In [1]: import numpy as np

In [2]: np.set_printoptions(precision=3, suppress=True, linewidth=160)

In [3]: K = np.load("x.npy")

In [4]: K
Out[4]: 
array([[-0.472, -0.197,  0.437, -0.121, -0.187, -0.191],
       [-0.197,  0.213, -0.225, -0.184, -0.296,  0.054],
       [ 0.437, -0.225,  0.14 ,  0.407,  0.409, -0.059],
       [-0.121, -0.184,  0.407, -0.603,  0.421,  0.178],
       [-0.187, -0.296,  0.409,  0.421, -0.13 , -0.343],
       [-0.191,  0.054, -0.059,  0.178, -0.343, -0.148]])

In [5]: # symmetric, so the eigenvalues are real

In [6]: np.round(np.linalg.norm(K, 2) / np.linalg.norm(K), 3)
Out[6]: np.float64(0.577)

In [7]: np.linalg.cond(K) > 100
Out[7]: np.True_

In [8]: np.linalg.matrix_rank(K, rtol=0.1)
Out[8]: np.int64(3)

In [9]: np.argsort(-np.linalg.norm(K, axis=0).round(6), kind="stable")[:3]
Out[9]: array([3, 4, 2])

In [10]: G = K.T @ K

In [11]: np.round(np.linalg.eigvalsh(G)[::-1], 3) + 0
Out[11]: array([1., 1., 1., 0., 0., 0.])

In [12]: np.linalg.matrix_rank(G)
Out[12]: np.int64(3)

In [13]: E = np.array([[2, -7, 4, -14], [-8, 6, -16, 12], [2, -7, 4, -14], [-8, 6, -16, 12]])

In [14]: E
Out[14]: 
array([[  2,  -7,   4, -14],
       [ -8,   6, -16,  12],
       [  2,  -7,   4, -14],
       [ -8,   6, -16,  12]])

In [15]: round(np.linalg.det(2 * E), 3), np.round(np.linalg.det(E), 3)
Out[15]: (np.float64(0.0), np.float64(0.0))

In [16]: np.einsum("ii->", E)
Out[16]: np.int64(24)

In [17]: np.round(np.linalg.eigvals(E).sum().real, 3)
Out[17]: np.float64(24.0)

In [18]: np.einsum("ij,ji->", E, E)
Out[18]: np.int64(1368)

In [19]: round(np.linalg.det(E.T), 3)
Out[19]: np.float64(0.0)

In [20]: np.round(np.poly(E), 3) + 0
Out[20]: array([   1.,  -24., -396.,    0.,    0.])

In [21]: m1 = np.loadtxt("block1.csv", delimiter=",")

In [22]: m1
Out[22]: 
array([[ 4.,  5.,  6.,  7.,  8.,  9., 10., 11., 12.],
       [13., 14., 15., 16., 17., 18., 19., 20., 21.],
       [22., 23., 24., 25., 26., 27., 28., 29., 30.],
       [31., 32., 33., 34., 35., 36., 37., 38., 39.],
       [40., 41., 42., 43., 44., 45., 46., 47., 48.],
       [49., 50., 51., 52., 53., 54., 55., 56., 57.],
       [58., 59., 60., 61., 62., 63., 64., 65., 66.],
       [67., 68., 69., 70., 71., 72., 73., 74., 75.],
       [76., 77., 78., 79., 80., 81., 82., 83., 84.]])

In [23]: round(np.linalg.norm(m1) ** 2 / np.linalg.norm(m1, 2) ** 2, 3)
Out[23]: np.float64(1.001)

In [24]: round(float(np.linalg.norm(m1[3] - m1[2])), 3)
Out[24]: 27.0

In [25]: round(float(np.linalg.norm(m1[3], 1)), 3), np.round(np.linalg.norm(m1[3], np.inf), 3)
Out[25]: (315.0, np.float64(39.0))

In [26]: np.count_nonzero(m1)
Out[26]: np.int64(81)

In [27]: np.linalg.matrix_rank(m1)
Out[27]: np.int64(2)

In [28]: np.round(np.linalg.svd(m1, compute_uv=False), 3) + 0
Out[28]: array([448.306,  10.841,   0.   ,   0.   ,   0.   ,   0.   ,   0.   ,   0.   ,   0.   ])

In [29]: np.abs(m1).max()
Out[29]: np.float64(84.0)

In [30]: m1 - m1[0]
Out[30]: 
array([[ 0.,  0.,  0.,  0.,  0.,  0.,  0.,  0.,  0.],
       [ 9.,  9.,  9.,  9.,  9.,  9.,  9.,  9.,  9.],
       [18., 18., 18., 18., 18., 18., 18., 18., 18.],
       [27., 27., 27., 27., 27., 27., 27., 27., 27.],
       [36., 36., 36., 36., 36., 36., 36., 36., 36.],
       [45., 45., 45., 45., 45., 45., 45., 45., 45.],
       [54., 54., 54., 54., 54., 54., 54., 54., 54.],
       [63., 63., 63., 63., 63., 63., 63., 63., 63.],
       [72., 72., 72., 72., 72., 72., 72., 72., 72.]])

In [31]: m1[:, 9]
Traceback (most recent call last):
  Cell In[31], line 1
    m1[:, 9]
IndexError: index 9 is out of bounds for axis 1 with size 9


In [32]: s = 10 * 0.9 ** np.arange(9)

In [33]: O, _ = np.linalg.qr(np.array([[-0.2, -1.5, 0.4, 0.3, 0.1, 1.8, -1.2, -0.6, -0.4],
    ...:     [-0.6, -0.8, -0.8, -0.6, -0.8, -1.1, 0.1, 0.4, -0.8],
    ...:     [0.6, 1.0, 0.4, -0.3, 1.1, -0.2, -0.3, 1.2, 1.7],
    ...:     [-1.0, 0.2, -0.6, 0.4, 0.8, -0.6, -1.3, 1.8, -1.9],
    ...:     [-0.4, 0.1, -1.4, -0.8, 0.0, -0.7, 0.5, -0.3, 0.2],
    ...:     [1.2, -0.2, -0.9, -0.9, 0.0, 0.7, 0.9, -0.1, -0.2],
    ...:     [1.3, -0.4, -1.9, 1.0, -1.3, 0.3, 2.1, -0.7, -0.6],
    ...:     [-0.3, 0.1, -1.2, -0.6, -0.3, -0.9, -1.4, 0.8, -0.5],
    ...:     [-1.7, 0.2, -1.5, -0.7, -1.2, -0.2, 1.3, -2.3, -0.8]]))

In [34]: rng = np.random.default_rng(27658)

In [35]: F = rng.normal(size=(40, 9)) * s @ O

In [36]: F
Out[36]: 
array([[ 15.64 ,  11.925,   2.333,  -3.26 ,  -3.478,  -1.19 ,   4.656, -10.151,   4.737],
       [  0.211, -13.134,  -8.585,  -3.505,  10.357,  -9.585,  -8.777,  14.296,  -9.572],
       [  1.355,   4.742,   1.038,  -1.696, -13.743,  -8.459,  -3.537,  -5.171,   1.115],
       [ -0.235,  -4.808,  -0.766, -11.482,  -4.292,   2.637,  -2.127,   3.731,  -0.503],
       [ -3.248,   0.696,  -4.14 ,   5.587,   7.357,  -0.038,  -0.416,   0.987,   4.978],
       [-11.854,  -4.414,  -6.499,  -4.755,   5.768,  -2.169,  -4.219,  -4.334,  -7.865],
       [ -2.876,  -4.264,   8.903,   3.187,  -3.572,   5.536,  -0.292,  -1.559,   2.383],
       [  7.562,  -1.561,  -2.868,  -9.921,  16.91 ,   3.744,  -0.675,  -2.778,   3.582],
       [  9.964,   7.22 ,  -5.147,  -7.078,  14.939,   0.135,  -2.615,   1.888,   3.527],
       [ 20.458,   1.272,  -8.531,   7.312, -10.621, -10.761,  -2.207,   1.76 ,   6.231],
       [  6.268,  18.512,   4.004,  15.896,   6.626,   6.651,   7.726,  -3.62 ,   1.276],
       [  2.152,   6.326,  12.579,  -7.479,  -2.853,   3.498,   9.249,   6.821,  -7.037],
       [ -3.472,  -3.264,  -2.69 ,   4.251,  10.058,   6.159,  -1.022,  -8.618,   0.364],
       [  2.861,   3.618,   1.795,  -6.958,   7.243,  19.633,   2.128,  -7.384,  -1.09 ],
       [ -3.428,  -3.927,   5.235,  -1.646,  -8.301,   5.048,   3.148,   2.018,   6.252],
       [  5.548,   7.34 ,  -4.823,   7.247,  -3.047,   4.805,  -4.285,  -3.313,   4.298],
       [  1.32 ,   2.307,   3.073,   7.237, -12.446,  -3.925,  -2.586, -17.034,   5.452],
       [  6.865,   1.608,  -1.185,  12.159,   7.664,  -6.713,  -6.473,  -7.163,  11.138],
       [  9.443,  11.426,   4.678,   3.531,   3.658,   3.12 ,  -4.981,  -5.509,   5.448],
       [  4.811,   5.114, -15.721,   3.643,   2.26 ,   0.775,  11.705, -10.421,  -0.743],
       [  1.414,   7.958,  -0.354,  -4.25 ,  -4.483,   0.978,   3.12 ,   0.429,  -0.329],
       [ 12.469,  10.921,  -2.744,   6.206,   1.129, -16.847,  -1.779,   4.908,   6.668],
       [ -5.394,   1.582, -12.72 ,   4.934,   5.942,  -7.582,  -1.998,   6.194,  -2.767],
       [ -9.584,   0.726,   6.571,  -3.307,  -1.034,   7.951,   0.323, -10.226,   6.346],
       [ -1.814,  -1.027,  -6.132,  -4.043,  -3.483,   5.752, -14.053,  -8.177,  13.661],
       [  1.418,   1.467,  -9.747,  -2.777,   0.012,  -8.202,  -7.74 ,   4.088,  13.147],
       [  0.944,   3.965,   2.777,   3.782,   8.373,   5.267,   2.197,  -1.68 ,  -2.286],
       [  0.302,   6.137,  -7.702,  -3.637,  12.508,   0.044,  -2.499,   6.22 , -10.283],
       [ -6.835,  18.07 ,  -2.927,  -5.056,   3.642,   4.176,  -0.098,  -3.082,  -4.213],
       [  0.977,  -0.691,   3.334, -12.031,  -3.15 ,   1.54 ,  -6.979,  -4.709,   2.589],
       [  7.72 ,   4.669, -16.889,   0.603,   7.436, -12.396,  -4.389,  -0.112, -10.892],
       [ -1.911, -17.27 ,  -7.367,  13.446,  -1.488,  -0.248,  -0.899, -11.338,   9.396],
       [  9.158,  11.332,  10.232,   2.858,   4.947,  -1.723,  14.019,   0.233, -15.406],
       [  5.538,  -2.533,   1.997,   5.464,  11.554,   2.456,   9.972,  -6.993,  -7.408],
       [  7.07 ,   0.692,   8.77 ,  -4.6  ,   8.328,  -5.193,   6.397,  -4.481, -15.493],
       [ 14.233,   3.449,  -4.692,  -4.998,   4.449, -16.367,  -0.427,  -0.217,   7.004],
       [ -1.408, -15.983,   3.75 ,   4.657,  -6.692, -12.499,  -4.067,  20.643,  -2.968],
       [  5.88 ,   4.812,   8.445,  -3.546,  -6.648,  -6.413,  11.073,   0.196,   1.025],
       [ -3.781,  18.925,   6.644,   1.203, -10.95 ,   9.741,   9.668,  -2.853,  10.023],
       [  2.869,  21.042,   7.664,   1.027,  -3.802,  -0.12 ,   2.783,   7.635, -14.463]])

In [37]: x = np.array([2, 2, -2, 1, 0, -2, 0, 2, 1])

In [38]: rhs = F @ x

In [39]: np.round(np.linalg.lstsq(F, rhs)[0], 3) + 0
Out[39]: array([ 2.,  2., -2.,  1.,  0., -2.,  0.,  2.,  1.])

In [40]: np.round(np.linalg.solve(F.T @ F, F.T @ rhs), 3) + 0
Out[40]: array([ 2.,  2., -2.,  1.,  0., -2.,  0.,  2.,  1.])

In [41]: rhs = rhs + 0.1 * rng.normal(size=40)

In [42]: rhs
Out[42]: 
array([ 33.949,  25.986,  16.011, -18.207,  15.783, -36.332, -40.62 ,  -1.486,  44.649,  99.017,  38.188, -15.973, -32.964, -52.605, -26.544,  30.838, -12.347,
        41.718,  24.106,  31.754,  13.854, 108.789,  47.472, -64.142, -11.675,  60.039,  -8.095,  26.595,   4.528, -28.196,  72.813, -23.007,  11.907, -18.813,
       -20.661,  79.112,  25.873,  15.109,   3.239,  34.66 ])

In [43]: b, *_ = np.linalg.lstsq(F, rhs)

In [44]: b
Out[44]: array([ 2.   ,  2.   , -1.996,  1.001,  0.002, -1.998,  0.001,  2.002,  1.001])

In [45]: cen = (F - F.mean(axis=0)) / F.std(axis=0)

In [46]: cen.std(axis=0)
Out[46]: array([1., 1., 1., 1., 1., 1., 1., 1., 1.])

In [47]: np.argwhere(np.abs(cen) > 2)
Out[47]: 
array([[ 1,  7],
       [ 5,  0],
       [ 7,  4],
       [ 9,  0],
       [10,  3],
       [13,  5],
       [16,  7],
       [19,  2],
       [21,  5],
       [24,  6],
       [30,  2],
       [31,  1],
       [31,  3],
       [32,  6],
       [32,  8],
       [34,  8],
       [35,  5],
       [36,  1],
       [36,  7],
       [39,  1]])

In [48]: b = np.linalg.lstsq(np.delete(cen, 6, axis=1), cen[:, 6])[0]

In [49]: b
Out[49]: array([ 0.206,  0.162,  0.304,  0.178, -0.071,  0.199, -0.113, -0.415])

In [50]: np.abs(b).argmax()
Out[50]: np.int64(7)

In [51]: round(1 - np.var(cen[:, 6] - np.delete(cen, 6, axis=1) @ b), 3)
Out[51]: np.float64(0.463)
